>>> import numpy as np
>>> import numpy.linalg as la
>>> np.set_printoptions(suppress=True, linewidth=120)
>>> X = np.load("case4.npy")
>>> X
array([[ -0.1,  -8.8, -14.5, -17.7],
       [ -0.6,  -3. ,  -4.8,  -5.5],
       [ -0.3,  -5.5,  -9.2, -11.3],
       [  0.9,  -7. , -11.4, -13.3],
       [  0. ,  -1. ,  -1.5,  -1.8],
       [  0.3,  -2.9,  -4.7,  -5.7],
       [  0.3,  -4. ,  -6.5,  -7.5],
       [ -0.4,  -4.2,  -6.7,  -7.8],
       [  0.3,  -2.4,  -4.6,  -5.1],
       [ -0.3,  -9.2, -13.9, -17. ],
       [  0.9,  -3. ,  -4.4,  -6. ],
       [ -0.1,  -7.7, -13. , -15.5],
       [ -0.1,  -4.7,  -8.3, -10. ],
       [  0.1,  -0.6,  -2. ,  -1.8],
       [ -0.1,  -5.5,  -9.6, -11.7],
       [  0. ,  -6.6,  -9.6, -11.3],
       [  0.1,  -5.8,  -9.6, -11.2],
       [  0.4,  -5.9, -10.1, -11.9],
       [  0.1,  -6.7, -11.3, -13.1],
       [ -0.3,  -0.9,  -2. ,  -2. ],
       [  0.1,   0. ,  -0.2,   0.6],
       [  0.1,  -6.4,  -9.5, -11.5],
       [  0. ,  -1.2,  -1.3,  -2.2],
       [  0.3,  -5.5,  -7.9,  -9.2],
       [  0.4,  -0.8,  -1.8,  -1.8],
       [  0. ,  -0.8,  -1.7,  -1.9],
       [  0.2,  -8.2, -13.5, -15.1]])
>>> Xc = (X - X.mean(axis=0)) / X.std(axis=0)
>>> np.round(Xc.std(axis=0), 1)
array([1., 1., 1., 1.])
>>> coef = la.lstsq(np.delete(Xc, 2, axis=1), Xc[:, 2])[0]
>>> round(1 - np.var(Xc[:, 2] - np.delete(Xc, 2, axis=1) @ coef), 1)
np.float64(1.0)
>>> coef.round(1) + 0
array([0. , 0.1, 0.9])
>>> Xc = X - X.mean(axis=0)
>>> vecs = la.svd(Xc)[2][:1]
>>> M2 = Xc - Xc @ vecs.T @ vecs
>>> la.norm(M2, axis=1).round(6).argmax()
np.int64(10)
>>> np.round(np.cov(Xc @ vecs.T, rowvar=False), 1)
np.float64(54.8)
>>> np.round((Xc @ vecs.T).std(axis=0), 1)
array([7.3])
>>> round(la.norm(M2) / la.norm(Xc), 1)
np.float64(0.1)
>>> rng = np.random.default_rng(485829)
>>> M2 = X + rng.integers(-2, 3, (27, 1)) @ rng.integers(-2, 3, (1, 4))
>>> M2.round(1)
array([[ -4.1,  -6.8, -10.5, -15.7],
       [  1.4,  -4. ,  -6.8,  -6.5],
       [  3.7,  -7.5, -13.2, -13.3],
       [  0.9,  -7. , -11.4, -13.3],
       [  2. ,  -2. ,  -3.5,  -2.8],
       [  2.3,  -3.9,  -6.7,  -6.7],
       [  4.3,  -6. , -10.5,  -9.5],
       [ -4.4,  -2.2,  -2.7,  -5.8],
       [  2.3,  -3.4,  -6.6,  -6.1],
       [ -4.3,  -7.2,  -9.9, -15. ],
       [ -3.1,  -1. ,  -0.4,  -4. ],
       [ -0.1,  -7.7, -13. , -15.5],
       [  3.9,  -6.7, -12.3, -12. ],
       [ -1.9,   0.4,   0. ,  -0.8],
       [  3.9,  -7.5, -13.6, -13.7],
       [ -4. ,  -4.6,  -5.6,  -9.3],
       [ -3.9,  -3.8,  -5.6,  -9.2],
       [  0.4,  -5.9, -10.1, -11.9],
       [ -3.9,  -4.7,  -7.3, -11.1],
       [ -2.3,   0.1,   0. ,  -1. ],
       [  2.1,  -1. ,  -2.2,  -0.4],
       [  2.1,  -7.4, -11.5, -12.5],
       [  4. ,  -3.2,  -5.3,  -4.2],
       [ -1.7,  -4.5,  -5.9,  -8.2],
       [  4.4,  -2.8,  -5.8,  -3.8],
       [  2. ,  -1.8,  -3.7,  -2.9],
       [  2.2,  -9.2, -15.5, -16.1]])
>>> np.round(M2 - X, 1)
array([[-4.,  2.,  4.,  2.],
       [ 2., -1., -2., -1.],
       [ 4., -2., -4., -2.],
       [ 0.,  0.,  0.,  0.],
       [ 2., -1., -2., -1.],
       [ 2., -1., -2., -1.],
       [ 4., -2., -4., -2.],
       [-4.,  2.,  4.,  2.],
       [ 2., -1., -2., -1.],
       [-4.,  2.,  4.,  2.],
       [-4.,  2.,  4.,  2.],
       [ 0.,  0.,  0.,  0.],
       [ 4., -2., -4., -2.],
       [-2.,  1.,  2.,  1.],
       [ 4., -2., -4., -2.],
       [-4.,  2.,  4.,  2.],
       [-4.,  2.,  4.,  2.],
       [ 0.,  0.,  0.,  0.],
       [-4.,  2.,  4.,  2.],
       [-2.,  1.,  2.,  1.],
       [ 2., -1., -2., -1.],
       [ 2., -1., -2., -1.],
       [ 4., -2., -4., -2.],
       [-2.,  1.,  2.,  1.],
       [ 4., -2., -4., -2.],
       [ 2., -1., -2., -1.],
       [ 2., -1., -2., -1.]])
>>> np.round(np.abs(M2 - X).sum(axis=1), 1)
array([12.,  6., 12.,  0.,  6.,  6., 12., 12.,  6., 12., 12.,  0., 12.,  6., 12., 12., 12.,  0., 12.,  6.,  6.,  6.,
       12.,  6., 12.,  6.,  6.])
